$ python -q
>>> import numpy as np
>>> np.set_printoptions(suppress=True, linewidth=140)
>>> M = np.load("out9.npy")
>>> print(M.round(3))
[[-3.371  2.055 -3.763  6.344  2.843 -1.128]
 [-1.367  4.684 -5.907  5.728  1.053 -0.439]
 [ 0.215  3.032 -1.408  5.156  1.29   0.083]
 [ 0.995  2.48  -0.483  0.344  0.261 -1.63 ]
 [ 6.432  3.27   6.074  5.643 -1.334  1.799]
 [ 3.552  2.677  2.078  0.084 -0.348 -0.33 ]
 [ 2.92   5.816 -3.42   5.365  0.818  3.222]
 [ 0.91   4.639 -3.642  6.296  2.034  2.667]
 [-1.141 -0.623  3.678  8.308  3.969  0.823]
 [ 1.672  2.384  1.01   4.477  1.645  1.217]
 [ 6.388  4.973  2.177  2.728 -1.675  1.883]
 [ 1.883  2.289  1.855  3.106 -0.303 -1.373]
 [-3.044  3.188 -6.986  1.757  3.212 -0.403]
 [ 0.078  3.199 -2.869  3.465  2.503  1.388]
 [ 2.639  1.771  3.473 -0.013 -2.021 -3.73 ]
 [-1.165  2.166 -1.436  3.94   0.847 -2.241]
 [ 1.395  2.51   0.99   8.271  2.981  3.33 ]
 [ 6.202  5.465  1.139  1.008 -2.998  0.071]
 [ 4.036  1.422  5.626 -0.763 -2.541 -3.607]
 [ 3.921  5.208 -1.398  1.147 -1.572 -0.015]
 [ 3.456  2.136  3.501  2.946  0.346  0.587]
 [-3.692  1.44  -3.552  3.649  2.418 -2.662]
 [ 3.621  3.51   0.927 -1.633 -2.243 -2.48 ]
 [-2.736  2.733 -4.507  3.664  1.444 -2.423]
 [-2.821 -0.329  0.124  4.129  4.005 -0.879]
 [ 5.068  5.269 -0.838  0.259 -0.871  1.696]
 [-0.23   4.035 -4.626  2.444  1.529  0.225]
 [ 0.209  3.775 -2.868  5.037  1.38   0.601]]
>>> # rank 5
>>> rank = np.linalg.matrix_rank(M)
>>> print(rank)
5
>>> ns = np.linalg.svd(M)[2][rank:].T
>>> print(np.round(ns[:, 0] / ns[np.abs(ns[:, 0]).round(6).argmax(), 0], 3))
[ 1.    -0.876 -0.608  0.237  0.309 -0.443]
>>> print([int(np.linalg.matrix_rank(M[:, :j + 1])) for j in range(6)])
[1, 2, 3, 4, 5, 5]
>>> C2 = np.cov(M, rowvar=False)
>>> print(C2.shape)
(6, 6)
>>> print(np.round(np.polyfit(M[:, 0], M[:, 2], 1), 3))
[ 0.729 -1.475]
>>> print(np.round(M.std(axis=0), 3))
[2.984 1.582 3.357 2.581 1.972 1.896]
>>> print(round(float(np.corrcoef(M[:, 0], M[:, 2])[0, 1]), 3))
0.648
>>> print(np.round(np.median(M, axis=0), 3))
[ 1.195  2.882 -0.66   3.557  0.95   0.028]
>>> Z = M[[27, 3]].astype(float)
>>> for _ in range(7):
...     z = np.linalg.norm(M[:, None] - Z, axis=-1).argmin(axis=1)
...     Z = np.array([M[z == j].mean(axis=0) for j in range(2)])
... 
>>> print(z)
[0 0 0 1 1 1 0 0 0 0 1 1 0 0 1 0 0 1 1 1 1 0 1 0 0 1 0 0]
>>> print(np.bincount(z))
[16 12]
>>> print(Z.round(3))
[[-0.76   2.794 -2.449  4.877  2.123  0.211]
 [ 4.016  3.373  2.011  1.238 -1.275 -0.594]]
>>> t3 = np.stack([M, -3 * M, M[::-1]])
>>> print(np.round(np.linalg.norm(t3, axis=(1, 2)), 3))
[ 40.811 122.433  40.811]
>>> print(np.linalg.matrix_rank(t3))
[5 5 5]
>>> print(np.linalg.matrix_rank(t3.reshape(3, -1)))
2
>>> E = np.load("w.npy")
>>> print(E)
[[3 3 4 5 2 2 4 2 3 3 2 4 2 3 5]
 [2 2 3 4 1 1 3 1 2 2 1 3 1 2 4]
 [3 3 4 5 2 2 4 2 3 3 2 4 2 3 5]
 [3 3 4 5 2 2 4 2 3 3 2 4 2 3 5]
 [3 3 4 5 2 2 4 2 3 3 2 4 2 3 5]
 [4 4 5 6 3 3 5 3 4 4 3 5 3 4 6]]
>>> print([round(float(x), 3) for x in np.linalg.svd(E, compute_uv=False)[:3]])
[31.705, 1.679, 0.0]
>>> print(np.abs(np.diag(np.linalg.qr(E)[1])) > 1e-9)
[ True False  True False False False]
>>> print(round(float(np.trace(np.linalg.pinv(E) @ E)), 3))
2.0
>>> left, sv, vt = np.linalg.svd(E)
>>> print(sv.round(3) + 0)
[31.705  1.679  0.     0.     0.     0.   ]
>>> Y = left[:, :2] @ np.diag(sv[:2]) @ vt[:2]
>>> print(np.linalg.matrix_rank(Y))
2
>>> print(np.linalg.matrix_rank(E, rtol=0.05))
2
>>> print(np.round(np.linalg.norm(E - Y) / np.linalg.norm(E), 3))
0.0
>>> print(Y.round(3))
[[3. 3. 4. 5. 2. 2. 4. 2. 3. 3. 2. 4. 2. 3. 5.]
 [2. 2. 3. 4. 1. 1. 3. 1. 2. 2. 1. 3. 1. 2. 4.]
 [3. 3. 4. 5. 2. 2. 4. 2. 3. 3. 2. 4. 2. 3. 5.]
 [3. 3. 4. 5. 2. 2. 4. 2. 3. 3. 2. 4. 2. 3. 5.]
 [3. 3. 4. 5. 2. 2. 4. 2. 3. 3. 2. 4. 2. 3. 5.]
 [4. 4. 5. 6. 3. 3. 5. 3. 4. 4. 3. 5. 3. 4. 6.]]
>>> feats = np.loadtxt("mat.csv", delimiter=",")
>>> print(feats)
[[  4.  -2.   4.   0.   2.   4.   4.  -2.   4.   0.  -2.]
 [ -2.   2.  -1.   2.  -1.  -4.  -1.  -1.   0.  -2.   3.]
 [  4.  -1.   5.   2.   2.   2.   5.  -4.   6.  -2.   0.]
 [  0.   2.   2.   8.   4.  -4.   2.   0.   0.  -2.   4.]
 [  2.  -1.   2.   4.   5.   2.   2.   3.  -2.   2.  -1.]
 [  4.  -4.   2.  -4.   2.   8.   2.   2.   0.   4.  -6.]
 [  4.  -1.   5.   2.   2.   2.   5.  -4.   6.  -2.   0.]
 [ -2.  -1.  -4.   0.   3.   2.  -4.   9. -10.   6.  -3.]
 [  4.   0.   6.   0.  -2.   0.   6. -10.  12.  -6.   2.]
 [  0.  -2.  -2.  -2.   2.   4.  -2.   6.  -6.   5.  -4.]
 [ -2.   3.   0.   4.  -1.  -6.   0.  -3.   2.  -4.   5.]]
>>> # column 6 repeats column 2
>>> rank = np.linalg.matrix_rank(feats)
>>> print(rank)
3
>>> ns = np.linalg.svd(feats)[2][rank:].T
>>> print([int(np.linalg.matrix_rank(feats[:, :j + 1])) for j in range(11)])
[1, 2, 2, 3, 3, 3, 3, 3, 3, 3, 3]
>>> print(ns.shape)
(11, 8)
>>> print([int(np.linalg.matrix_rank(np.delete(feats, i, axis=0))) for i in range(11)])
[3, 3, 3, 3, 3, 3, 3, 3, 3, 3, 3]
>>> C2 = feats.T @ feats
>>> print(C2)
[[  96.  -42.  102.   -4.   32.   84.  102.  -76.  124.  -20.  -36.]
 [ -42.   45.  -18.   44.  -25.  -90.  -18.  -31.   10.  -50.   69.]
 [ 102.  -18.  135.   38.   23.   36.  135. -145.  196.  -80.   15.]
 [  -4.   44.   38.  128.   42.  -88.   38.  -38.   36.  -62.   86.]
 [  32.  -25.   23.   42.   76.   50.   23.   62.  -46.   48.  -34.]
 [  84.  -90.   36.  -88.   50.  180.   36.   62.  -20.  100. -138.]
 [ 102.  -18.  135.   38.   23.   36.  135. -145.  196.  -80.   15.]
 [ -76.  -31. -145.  -38.   62.   62. -145.  276. -314.  188. -100.]
 [ 124.   10.  196.   36.  -46.  -20.  196. -314.  376. -198.   82.]
 [ -20.  -50.  -80.  -62.   48.  100.  -80.  188. -198.  149. -110.]
 [ -36.   69.   15.   86.  -34. -138.   15. -100.   82. -110.  120.]]
>>> print(np.allclose(C2, C2.T))
True
>>> print(np.round(np.linalg.svd(feats, compute_uv=False) ** 2, 3) + 0)
[1040.656  490.652  184.691    0.       0.       0.       0.       0.       0.       0.       0.   ]
>>> print((feats @ feats.T).shape)
(11, 11)
>>> print(np.round(np.linalg.eigvalsh(C2)[::-1], 3) + 0)
[1040.656  490.652  184.691    0.       0.       0.       0.       0.       0.       0.       0.   ]
>>> print(np.trace(C2), (feats ** 2).sum())
1716.0 1716.0
>>> left, sv, vt = np.linalg.svd(feats)
>>> print(sv.round(3) + 0)
[32.259 22.151 13.59   0.     0.     0.     0.     0.     0.     0.     0.   ]
>>> print(np.argmax(sv[:-1] / (sv[1:] + 1e-6)) + 1)
3
>>> Y = left[:, :3] @ np.diag(sv[:3]) @ vt[:3]
>>> print(round(np.linalg.norm(feats - Y, 2), 3), round(float(sv[3]), 3))
0.0 0.0
>>> print(np.linalg.matrix_rank(Y))
3
>>> print(round(np.linalg.norm(feats - Y) / np.linalg.norm(feats), 3))
0.0
>>> print(np.linalg.matrix_rank(feats, rtol=0.05))
3
>>> ev, vecs = np.linalg.eigh(feats)
>>> print(ev.round(3) + 0)
[ 0.     0.     0.     0.     0.     0.     0.     0.    13.59  22.151 32.259]
>>> print(np.round(vecs.T @ vecs, 3) + 0)
[[1. 0. 0. 0. 0. 0. 0. 0. 0. 0. 0.]
 [0. 1. 0. 0. 0. 0. 0. 0. 0. 0. 0.]
 [0. 0. 1. 0. 0. 0. 0. 0. 0. 0. 0.]
 [0. 0. 0. 1. 0. 0. 0. 0. 0. 0. 0.]
 [0. 0. 0. 0. 1. 0. 0. 0. 0. 0. 0.]
 [0. 0. 0. 0. 0. 1. 0. 0. 0. 0. 0.]
 [0. 0. 0. 0. 0. 0. 1. 0. 0. 0. 0.]
 [0. 0. 0. 0. 0. 0. 0. 1. 0. 0. 0.]
 [0. 0. 0. 0. 0. 0. 0. 0. 1. 0. 0.]
 [0. 0. 0. 0. 0. 0. 0. 0. 0. 1. 0.]
 [0. 0. 0. 0. 0. 0. 0. 0. 0. 0. 1.]]
>>> print(np.round(np.linalg.eigvalsh(feats + 4 * np.eye(11)), 3))
[ 4.     4.     4.     4.     4.     4.     4.     4.    17.59  26.151 36.259]
>>> print(np.round(np.linalg.eigvalsh(feats @ feats), 3) + 0)
[   0.       0.       0.       0.       0.       0.       0.       0.     184.691  490.652 1040.656]
>>> print(ev.sum(), np.trace(feats))
68.0 68.0
>>> F = np.load("arr.npy")
>>> print(F)
[[  6  -6  -2 -16 -12  12  16  -8]
 [ -1   0   2 -13  -6   0  -4  -6]
 [  1  -6  -4 -15 -15  12  20  -5]
 [  9  -2   4 -17  -4   4  -4 -12]
 [  3   0   0 -16  -8   4  -4 -10]
 [  5  -4  10 -27  -7   0  -4 -13]
 [  1  -4  10 -35 -13   0  -4 -15]
 [ -3  -2   2  -8  -5   0   4  -1]
 [  0   0   4 -22  -9   0  -8 -11]
 [  9  -6   0 -21 -12  12  12 -12]]
>>> left, sv, vt = np.linalg.svd(F)
>>> vecs = vt[:(sv > 1e-8).sum()]
>>> rng = np.random.default_rng(48064)
>>> x = F[0] + -2 * F[1] + rng.integers(2) * np.eye(8)[5]
>>> print(x)
[ 8. -6. -6. 10.  0. 12. 24.  4.]
>>> print(round(float(np.linalg.norm(x - vecs.T @ vecs @ x)), 3))
0.0
>>> print(np.round(np.diag(vecs.T @ vecs), 3))
[0.666 0.165 0.528 0.71  0.433 0.376 0.815 0.307]
>>> print(np.unique(F.round(6), axis=0).shape)
(10, 8)
>>> print(np.abs(np.diag(np.linalg.qr(F)[1])) > 1e-9)
[ True  True  True  True False False False False]
>>> data = np.vander(np.arange(12) - 2, 4, increasing=True)
>>> print(data)
[[  1  -2   4  -8]
 [  1  -1   1  -1]
 [  1   0   0   0]
 [  1   1   1   1]
 [  1   2   4   8]
 [  1   3   9  27]
 [  1   4  16  64]
 [  1   5  25 125]
 [  1   6  36 216]
 [  1   7  49 343]
 [  1   8  64 512]
 [  1   9  81 729]]
>>> q, vecs = np.linalg.qr(data[:, :2])[0], np.linalg.qr(data[:, 2:])[0]
>>> sv = np.linalg.svd(q.T @ vecs, compute_uv=False)
>>> print(sv.round(3))
[0.977 0.462]
>>> Y = data / np.sqrt((data ** 2).mean(axis=1, keepdims=True))
>>> print(np.linalg.matrix_rank(data - data.mean(axis=1, keepdims=True)))
3
>>> print(Y[11].round(3))
[0.003 0.025 0.221 1.988]
>>> m1 = np.loadtxt("dump.csv", delimiter=",")
>>> print(m1)
[[  3.   4.   5.   6.   7.   8.   9.  10.]
 [ 11.  12.  13.  14.  15.  16.  17.  18.]
 [ 19.  20.  21.  22.  23.  24.  25.  26.]
 [ 27.  28.  29.  30.  31.  32.  33.  34.]
 [ 35.  36.  37.  38.  39.  40.  41.  42.]
 [ 43.  44.  45.  46.  47.  48.  49.  50.]
 [ 51.  52.  53.  54.  55.  56.  57.  58.]
 [ 59.  60.  61.  62.  63.  64.  65.  66.]
 [ 67.  68.  69.  70.  71.  72.  73.  74.]
 [ 75.  76.  77.  78.  79.  80.  81.  82.]
 [ 83.  84.  85.  86.  87.  88.  89.  90.]
 [ 91.  92.  93.  94.  95.  96.  97.  98.]
 [ 99. 100. 101. 102. 103. 104. 105. 106.]]
>>> left, sv, vt = np.linalg.svd(m1)
>>> vecs = vt[:(sv > 1e-8).sum()]
>>> x = m1[10] + -3 * m1[5] + rng.integers(2) * np.eye(8)[7]
>>> print(x)
[-46. -48. -50. -52. -54. -56. -58. -60.]
>>> print(np.allclose(vecs.T @ vecs @ x, x))
True
>>> print(np.round(np.diag(vecs.T @ vecs), 3))
[0.417 0.274 0.179 0.131 0.131 0.179 0.274 0.417]
>>> print(round(np.linalg.norm(x - vecs.T @ vecs @ x), 3))
0.0
>>> print(np.linalg.matrix_rank(np.vstack([m1, x])))
2
